% python3 -q
>>> import numpy as np
>>> from numpy import linalg as LA
>>> np.set_printoptions(suppress=True, linewidth=100)
>>> F = np.load("mat.npy")
>>> F
array([[ 1.,  1., -1.,  0.],
       [ 1.,  1., -3.,  2.],
       [ 1.,  1., -1.,  0.],
       [ 1.,  1., -3.,  2.]])
>>> left, s, VT = LA.svd(F)
>>> s.round(2) + 0
array([5.8 , 1.54, 0.  , 0.  ])
>>> M2 = left[:, :2] @ np.diag(s[:2]) @ VT[:2]
>>> np.round(LA.norm(F - M2, 2), 2), np.round(s[2], 2)
(np.float64(0.0), np.float64(0.0))
>>> LA.matrix_rank(M2)
np.int64(2)
>>> M2.round(2) + 0
array([[ 1.,  1., -1.,  0.],
       [ 1.,  1., -3.,  2.],
       [ 1.,  1., -1.,  0.],
       [ 1.,  1., -3.,  2.]])
>>> LA.matrix_rank(F, rtol=0.05)
np.int64(2)
>>> round(float(LA.norm(F - M2) / LA.norm(F)), 2)
0.0
>>> round(float(np.abs(F - M2).max()), 2)
0.0
>>> np.unique(F.round(6), axis=0).shape
(2, 4)
>>> np.abs(np.diag(LA.qr(F)[1])) > 1e-9
array([ True, False,  True, False])
>>> np.round(F @ LA.pinv(F) @ F, 2) + 0
array([[ 1.,  1., -1.,  0.],
       [ 1.,  1., -3.,  2.],
       [ 1.,  1., -1.,  0.],
       [ 1.,  1., -3.,  2.]])
>>> M2 = F[0, 0] * F[1:] - np.outer(F[1:, 0], F[0])
>>> M2
array([[ 0.,  0., -2.,  2.],
       [ 0.,  0.,  0.,  0.],
       [ 0.,  0., -2.,  2.]])
>>> F[:, 0] / F[0, 0]
array([1., 1., 1., 1.])
>>> np.unique(M2.round(6), axis=0).shape
(2, 4)
>>> np.allclose(M2[:-1].T @ LA.lstsq(M2[:-1].T, M2[-1])[0], M2[-1])
True
>>> left, s, VT = LA.svd(F, full_matrices=False)
>>> (s > 1e-8).sum()
np.int64(2)
>>> np.allclose(left * s @ VT, F)
True
>>> np.round(np.cumsum(s ** 2) / np.sum(s ** 2), 2)
array([0.93, 1.  , 1.  , 1.  ])
>>> np.round(np.sqrt((s ** 2).sum()), 2), round(float(LA.norm(F)), 2)
(np.float64(6.0), 6.0)
>>> np.round(left.T @ left, 2) + 0
array([[1., 0., 0., 0.],
       [0., 1., 0., 0.],
       [0., 0., 1., 0.],
       [0., 0., 0., 1.]])
>>> arr = np.load("a.npy")
>>> arr
array([[ 0.  , -0.5 ,  0.02, -1.7 ],
       [ 0.4 ,  0.7 , -0.8 , -0.6 ],
       [-0.5 ,  0.8 ,  0.97, -0.7 ],
       [-0.3 , -0.2 ,  0.59,  1.3 ],
       [-0.1 ,  1.5 ,  0.21,  0.3 ],
       [ 1.2 ,  0.  , -2.43, -1.4 ],
       [-1.1 ,  1.1 ,  2.21, -0.1 ],
       [-0.4 , -0.6 ,  0.77,  0.  ],
       [ 0.2 ,  0.5 , -0.37,  0.4 ],
       [ 1.4 ,  1.3 , -2.79, -0.1 ],
       [-0.1 , -0.2 ,  0.23, -1.5 ],
       [ 1.4 , -0.3 , -2.83,  0.7 ],
       [ 0.5 , -0.5 , -1.01,  0.2 ]])
>>> np.round(LA.eigvals(F), 2) + 0
array([1., 0., 0., 2.])
>>> np.einsum("ii->", F)
np.float64(3.0)
>>> np.round(LA.det(F[::-1]), 2)
np.float64(0.0)
>>> np.kron(np.eye(2, dtype=int), F)
array([[ 1.,  1., -1.,  0.,  0.,  0., -0.,  0.],
       [ 1.,  1., -3.,  2.,  0.,  0., -0.,  0.],
       [ 1.,  1., -1.,  0.,  0.,  0., -0.,  0.],
       [ 1.,  1., -3.,  2.,  0.,  0., -0.,  0.],
       [ 0.,  0., -0.,  0.,  1.,  1., -1.,  0.],
       [ 0.,  0., -0.,  0.,  1.,  1., -3.,  2.],
       [ 0.,  0., -0.,  0.,  1.,  1., -1.,  0.],
       [ 0.,  0., -0.,  0.,  1.,  1., -3.,  2.]])
>>> np.round(LA.eigvals(F).sum().real, 2)
np.float64(3.0)
>>> np.einsum("ij,ji->", F, F)
np.float64(5.0)
>>> cen = (arr - arr.mean(axis=0)) / arr.std(axis=0)
>>> np.round(cen.std(axis=0), 2)
array([1., 1., 1., 1.])
>>> beta = LA.lstsq(np.delete(cen, 0, axis=1), cen[:, 0])[0]
>>> beta.round(2) + 0
array([ 0., -1.,  0.])
>>> np.abs(beta).argmax()
np.int64(1)
>>> z = arr[:, 0] > np.median(arr[:, 0])
>>> u = arr[z].mean(axis=0) - arr[~z].mean(axis=0)
>>> (((arr - arr.mean(axis=0)) @ u > 0) == z).mean()
np.float64(1.0)
>>> np.argsort(-np.abs(u).round(6), kind="stable")
array([2, 0, 3, 1])
